In [1]: import numpy as np

In [2]: import numpy.linalg as la

In [3]: np.set_printoptions(precision=2, suppress=True, linewidth=100)

In [4]: rng = np.random.default_rng(82628)

In [5]: F = np.array([[0, 2, 2, 0, 1, 2, 1, 2],
   ...:     [2, -2, 0, 2, -2, 0, 1, 2],
   ...:     [1, -1, -1, -1, -2, 0, -2, -2],
   ...:     [-1, 1, 0, 0, 2, -2, 1, 1],
   ...:     [1, -1, -2, 2, 1, 2, 1, 2],
   ...:     [1, -1, -1, -2, 2, 2, 0, 1],
   ...:     [0, 2, 2, -2, -2, 2, 2, 1],
   ...:     [2, -2, -2, 0, 2, 1, 0, 2]]) * (rng.random((8, 8)) < 0.3)

In [6]: F
Out[6]: 
array([[ 0,  0,  2,  0,  1,  0,  0,  0],
       [ 0,  0,  0,  0,  0,  0,  0,  2],
       [ 0, -1, -1,  0,  0,  0,  0,  0],
       [-1,  0,  0,  0,  0,  0,  1,  0],
       [ 1,  0,  0,  0,  0,  0,  0,  2],
       [ 0, -1, -1, -2,  2,  2,  0,  0],
       [ 0,  0,  0, -2,  0,  0,  0,  1],
       [ 0, -2,  0,  0,  0,  0,  0,  0]])

In [7]: z = rng.permutation(8)

In [8]: z
Out[8]: array([1, 4, 7, 6, 5, 2, 3, 0])

In [9]: M2 = F[z][:, z]

In [10]: np.diag(M2)
Out[10]: array([ 0,  0,  0,  0,  2, -1,  0,  0])

In [11]: np.sort(np.abs(la.eigvals(M2)))
Out[11]: array([1.  , 1.  , 1.  , 1.41, 1.41, 2.  , 2.  , 2.  ])

In [12]: round(la.det(M2), 2), round(la.det(F[z]), 2)
Out[12]: (np.float64(16.0), np.float64(16.0))

In [13]: np.trace(M2)
Out[13]: np.int64(1)

In [14]: z = rng.permutation(8)

In [15]: M2 = F[:, z] * rng.choice([-1, 1], 8)

In [16]: M2
Out[16]: 
array([[-2,  0,  1,  0,  0,  0,  0,  0],
       [ 0,  0,  0, -2,  0,  0,  0,  0],
       [ 1,  1,  0,  0,  0,  0,  0,  0],
       [ 0,  0,  0,  0,  0, -1, -1,  0],
       [ 0,  0,  0, -2,  0,  1,  0,  0],
       [ 1,  1,  2,  0,  2,  0,  0,  2],
       [ 0,  0,  0, -1,  0,  0,  0,  2],
       [ 0,  2,  0,  0,  0,  0,  0,  0]])

In [17]: U, _, VT = la.svd(F.T @ M2)

In [18]: np.round(U @ VT, 2) + 0
Out[18]: 
array([[ 0.,  0.,  0.,  0.,  0.,  1.,  0.,  0.],
       [ 0., -1.,  0.,  0.,  0.,  0.,  0.,  0.],
       [-1.,  0.,  0.,  0.,  0.,  0.,  0.,  0.],
       [ 0.,  0.,  0.,  0.,  0.,  0.,  0., -1.],
       [ 0.,  0.,  1.,  0.,  0.,  0.,  0.,  0.],
       [ 0.,  0.,  0.,  0.,  1.,  0.,  0.,  0.],
       [ 0.,  0.,  0.,  0.,  0.,  0., -1.,  0.],
       [ 0.,  0.,  0., -1.,  0.,  0.,  0.,  0.]])

In [19]: z
Out[19]: array([2, 1, 4, 7, 5, 0, 6, 3])

In [20]: C2 = M2.T @ M2

In [21]: np.allclose(C2, C2.T)
Out[21]: True

In [22]: la.matrix_rank(C2)
Out[22]: np.int64(8)

In [23]: np.diag(C2)
Out[23]: array([6, 6, 5, 9, 4, 2, 1, 8])

In [24]: la.eigvalsh(C2)[::-1]
Out[24]: array([16.28,  9.7 ,  6.17,  4.27,  2.45,  1.85,  0.21,  0.06])

In [25]: (M2 @ M2.T).shape
Out[25]: (8, 8)

In [26]: C2
Out[26]: 
array([[ 6,  2,  0,  0,  2,  0,  0,  2],
       [ 2,  6,  2,  0,  2,  0,  0,  2],
       [ 0,  2,  5,  0,  4,  0,  0,  4],
       [ 0,  0,  0,  9,  0, -2,  0, -2],
       [ 2,  2,  4,  0,  4,  0,  0,  4],
       [ 0,  0,  0, -2,  0,  2,  1,  0],
       [ 0,  0,  0,  0,  0,  1,  1,  0],
       [ 2,  2,  4, -2,  4,  0,  0,  8]])

In [27]: M = np.loadtxt("block2.csv", delimiter=",")

In [28]: M
Out[28]: 
array([[0., 0., 0., 0., 0., 0., 0.],
       [0., 0., 1., 1., 1., 1., 0.],
       [0., 1., 0., 1., 1., 0., 0.],
       [0., 1., 1., 0., 1., 1., 0.],
       [0., 1., 1., 1., 0., 1., 0.],
       [0., 1., 0., 1., 1., 0., 0.],
       [0., 0., 0., 0., 0., 0., 0.]])

In [29]: # equal to its transpose

In [30]: np.abs(np.diag(la.qr(M)[1])) > 1e-9
Out[30]: array([False,  True,  True,  True,  True, False, False])

In [31]: np.unique(M.round(6), axis=0).shape
Out[31]: (5, 7)

In [32]: np.round(M @ la.pinv(M) @ M, 2) + 0
Out[32]: 
array([[0., 0., 0., 0., 0., 0., 0.],
       [0., 0., 1., 1., 1., 1., 0.],
       [0., 1., 0., 1., 1., 0., 0.],
       [0., 1., 1., 0., 1., 1., 0.],
       [0., 1., 1., 1., 0., 1., 0.],
       [0., 1., 0., 1., 1., 0., 0.],
       [0., 0., 0., 0., 0., 0., 0.]])
